In [1]: import numpy as np

In [2]: from numpy import linalg as LA

In [3]: np.set_printoptions(precision=2, suppress=True, linewidth=100)

In [4]: tidy = lambda a: np.round(a, 2) + 0

In [5]: feats = np.load("out17.npy")

In [6]: print(feats)
[[ 1.11  0.27  1.43  0.71 -0.86 -1.57 -0.32  0.29 -0.13 -0.49 -1.23]
 [ 0.28 -1.41  1.   -0.04  1.2  -0.45 -0.53  1.19 -0.19 -0.7  -1.44]
 [ 0.78  0.24  1.66  1.16 -0.57 -0.77  0.1   0.62  1.57  0.48  0.47]
 [-0.03  0.55 -1.04 -0.42  1.54 -0.73 -1.38 -0.85 -1.2  -0.26 -0.63]
 [-0.62 -0.93  0.66 -0.89 -0.81 -0.36  0.36 -0.9  -0.4  -2.12 -0.41]
 [-0.05 -1.71 -0.89 -0.08 -0.89 -1.11 -1.49 -0.58 -0.73  0.25  0.28]
 [-0.77  1.24  0.21  0.13 -0.79  0.83 -1.21  1.39 -1.17 -0.11 -0.85]
 [-0.07  0.6   0.17 -1.48  0.38 -0.31 -0.53  0.46  0.81 -2.2  -0.44]
 [-1.32  1.05  0.34 -1.11 -0.6  -1.14  0.56  0.37  0.82  1.41  0.05]
 [ 0.57 -0.02  0.21 -1.18  0.21 -0.2  -1.9  -1.11  1.43 -0.41  0.3 ]
 [ 0.58 -0.06  0.84 -0.57 -0.16  2.23 -1.35  0.16 -0.69 -0.53 -0.14]
 [-1.84 -0.39 -0.32 -0.04  0.59 -0.53  0.45 -1.06  1.57  0.96 -0.22]
 [-0.43 -1.18 -0.12  1.66 -0.47  0.55  1.01 -0.84  0.8   1.26  0.43]
 [-0.13 -0.26  0.35 -0.65  0.38  0.51 -2.28  0.31  1.27  1.01 -0.19]
 [ 0.19  1.07 -0.75  0.88  0.44  1.55 -0.78  0.13 -0.73 -0.16  1.65]
 [ 0.49  0.72  1.77  1.93  0.16 -0.72  0.46  0.66 -0.04 -0.44  0.  ]
 [ 1.11  1.21 -0.67 -0.72 -0.34  0.01 -0.66 -1.4  -0.51  0.97  1.28]
 [ 0.62  0.23  0.21  1.95 -0.04  1.18  1.23  0.27  0.69  1.04 -0.42]
 [ 0.72  1.1  -0.57 -0.17  0.53 -0.7  -0.85  1.6   0.57  1.09 -1.16]
 [-2.01 -1.11  0.1  -1.56  0.29  0.35  0.67  0.75  0.09  0.17 -0.14]
 [ 0.05 -2.14 -0.89 -0.2  -0.61  0.11 -1.58 -0.55  0.64 -0.1   0.03]
 [-1.45 -0.11 -0.78  1.09  0.85  0.44 -0.27 -1.33  1.36 -0.24 -0.66]
 [ 1.    1.24  0.71 -0.93  0.14 -0.21  1.11 -0.78 -0.43 -1.4  -1.02]
 [ 0.47  1.58  0.66 -0.32 -1.03  0.67 -1.06 -1.4  -0.25 -1.03  0.03]
 [-1.11  0.98  1.73  0.76  0.03  0.96 -0.34  0.81  1.11 -0.17  0.52]
 [-1.42  0.61 -0.32  1.3   0.46 -1.29 -0.23  0.25 -0.08  1.58 -0.56]
 [ 0.64  0.51  1.63  0.41 -0.52 -0.72  1.45 -0.17 -0.15 -0.4   1.54]
 [-1.93  0.87 -0.65 -1.42 -0.95  0.17  0.57 -0.34 -0.61 -0.59  0.06]
 [ 1.13 -0.1   0.97  0.33  0.7   0.55 -1.32  0.97  0.22 -1.01  1.45]
 [ 0.25  0.74 -1.77  1.02  0.85 -0.47  0.73  0.45  0.61  1.45  0.18]
 [ 0.32  0.01 -2.44 -1.16  0.43 -0.2  -0.92  0.52  0.02 -0.21  0.45]
 [-0.8   2.07  0.73  0.11  0.72 -0.05 -0.66 -0.97  1.25 -0.12 -0.25]
 [-0.86 -0.48 -0.17  0.86  0.88  1.26 -1.29  0.57 -1.37 -0.95  0.31]
 [ 0.02 -0.88  0.69 -0.7   0.59 -1.32  0.67 -0.42 -0.31 -1.68 -1.28]
 [-0.52 -2.41 -0.64 -0.01  0.33  0.28  0.8   0.44  0.35  1.18 -0.02]
 [-0.77 -2.05 -0.31  0.68  1.16  0.3   0.34  1.1   0.28  0.22 -0.87]]

In [7]: lab = feats[:, 7] > np.median(feats[:, 7])

In [8]: u = feats[lab].mean(axis=0) - feats[~lab].mean(axis=0)

In [9]: print(tidy(u))
[ 0.12 -0.16  0.24  0.3   0.26  0.04  0.06  1.38  0.25  0.32 -0.21]

In [10]: print(tidy((((feats - feats.mean(axis=0)) @ u > 0) == lab).mean()))
0.92

In [11]: print(((feats - feats.mean(axis=0)) @ u > 0).astype(int))
[1 1 1 0 0 0 1 0 1 0 0 0 0 1 0 1 0 1 1 1 0 0 0 0 1 1 0 0 1 1 0 0 1 0 1 1]

In [12]: x0 = np.array([-4, 1, -3, -3, 4, -1, 4, -5, 0, -4, -1])

In [13]: h = np.maximum(feats @ x0, 0)

In [14]: print(tidy(np.tanh(feats @ x0)))
[-1.   -1.   -1.    1.    1.   -1.   -1.    1.    0.97  0.74 -1.    1.   -1.   -1.   -1.   -1.
 -0.84 -1.   -1.    1.   -1.    1.    1.    0.63 -1.   -0.9  -0.99  1.   -1.    0.5   1.    1.
 -0.88  1.   -0.78  0.11]

In [15]: print(np.flatnonzero(h > 1e-9))
[ 3  4  7  8  9 11 19 21 22 23 27 29 30 31 33 35]

In [16]: T = np.stack([feats, 4 * feats, feats[::-1]])

In [17]: print(LA.matrix_rank(T.reshape(3, -1)))
2

In [18]: W1 = np.array([[6, 7],
    ...:     [-5, 9],
    ...:     [-3, 7],
    ...:     [1, -6],
    ...:     [5, -2],
    ...:     [5, -2],
    ...:     [0, -2],
    ...:     [0, 5],
    ...:     [9, -2],
    ...:     [-9, 1],
    ...:     [4, -6]])

In [19]: beta = np.array([1, -2])

In [20]: act = np.maximum(feats @ W1 + beta, 0)

In [21]: print(LA.matrix_rank(act))
2

In [22]: cent = np.array([[2, 0, -2], [-2, 2, 0]])

In [23]: print(W1 @ cent)
[[ -2  14 -12]
 [-28  18  10]
 [-20  14   6]
 [ 14 -12  -2]
 [ 14  -4 -10]
 [ 14  -4 -10]
 [  4  -4   0]
 [-10  10   0]
 [ 22  -4 -18]
 [-20   2  18]
 [ 20 -12  -8]]

In [24]: rng = np.random.default_rng(1959)

In [25]: lab = rng.integers(0, 3, 12)

In [26]: A = np.array([[-1, -3, -2, 3, -3, 2, 1, 2, -3, -2, 0, 2],
    ...:     [-2, 3, 0, -3, 3, -3, -1, -1, -2, -3, 2, -3],
    ...:     [3, -1, 1, 2, 0, 2, -1, 2, -2, 2, -1, -1],
    ...:     [1, -3, -1, 2, -3, 2, -3, 2, 2, 2, 2, 0],
    ...:     [-2, 3, -3, 2, -1, 0, -1, -1, 3, -2, 2, 1],
    ...:     [1, 1, -1, 2, 2, 1, 2, -3, 0, 2, 3, 1],
    ...:     [2, -1, -1, 2, 1, -2, -2, 0, 1, -1, 3, 1],
    ...:     [-2, -3, -1, -3, -3, 3, -3, 3, 2, -1, -3, 0],
    ...:     [-2, 1, 3, -3, -3, -1, -3, 1, 0, 3, -1, 0],
    ...:     [1, 0, 3, 3, -3, 1, 3, -2, 1, 1, 3, 1],
    ...:     [1, -1, -1, 1, 0, -2, -2, -1, 2, -3, 1, -1],
    ...:     [3, -2, 1, 2, -2, -3, 0, 0, 2, -3, 3, -3]]) * (lab[:, None] == lab)

In [27]: print(A)
[[-1 -3 -2  0 -3  2  0  0  0 -2  0  0]
 [-2  3  0  0  3 -3  0  0  0 -3  0  0]
 [ 3 -1  1  0  0  2  0  0  0  2  0  0]
 [ 0  0  0  2  0  0  0  2  0  0  2  0]
 [-2  3 -3  0 -1  0  0  0  0 -2  0  0]
 [ 1  1 -1  0  2  1  0  0  0  2  0  0]
 [ 0  0  0  0  0  0 -2  0  1  0  0  0]
 [ 0  0  0 -3  0  0  0  3  0  0 -3  0]
 [ 0  0  0  0  0  0 -3  0  0  0  0  0]
 [ 1  0  3  0 -3  1  0  0  0  1  0  0]
 [ 0  0  0  1  0  0  0 -1  0  0  1 -1]
 [ 0  0  0  2  0  0  0  0  0  0  3 -3]]

In [28]: # splits into 3 blocks

In [29]: u = np.array([0, 2, 0, 0, 3, 1, 1, 0, 0, 0, 3, 3])

In [30]: Y = A + np.outer(u, np.eye(12)[3])

In [31]: print(LA.matrix_rank(LA.inv(Y) - LA.inv(A), tol=1e-8))
1

In [32]: u = np.array([-1, -3])

In [33]: print(np.array([np.convolve(row, u, "same") for row in A]))
[[ 1  6 11  6  3  7 -6  0  0  2  6  0]
 [ 2  3 -9  0 -3 -6  9  0  0  3  9  0]
 [-3 -8  2 -3  0 -2 -6  0  0 -2 -6  0]
 [ 0  0  0 -2 -6  0  0 -2 -6  0 -2 -6]
 [ 2  3 -6  9  1  3  0  0  0  2  6  0]
 [-1 -4 -2  3 -2 -7 -3  0  0 -2 -6  0]
 [ 0  0  0  0  0  0  2  6 -1 -3  0  0]
 [ 0  0  0  3  9  0  0 -3 -9  0  3  9]
 [ 0  0  0  0  0  0  3  9  0  0  0  0]
 [-1 -3 -3 -9  3  8 -3  0  0 -1 -3  0]
 [ 0  0  0 -1 -3  0  0  1  3  0 -1 -2]
 [ 0  0  0 -2 -6  0  0  0  0  0 -3 -6]]

In [34]: print(np.polyval(u, A[9]))
[-4 -3 -6 -3  0 -4 -3 -3 -3 -4 -3 -3]
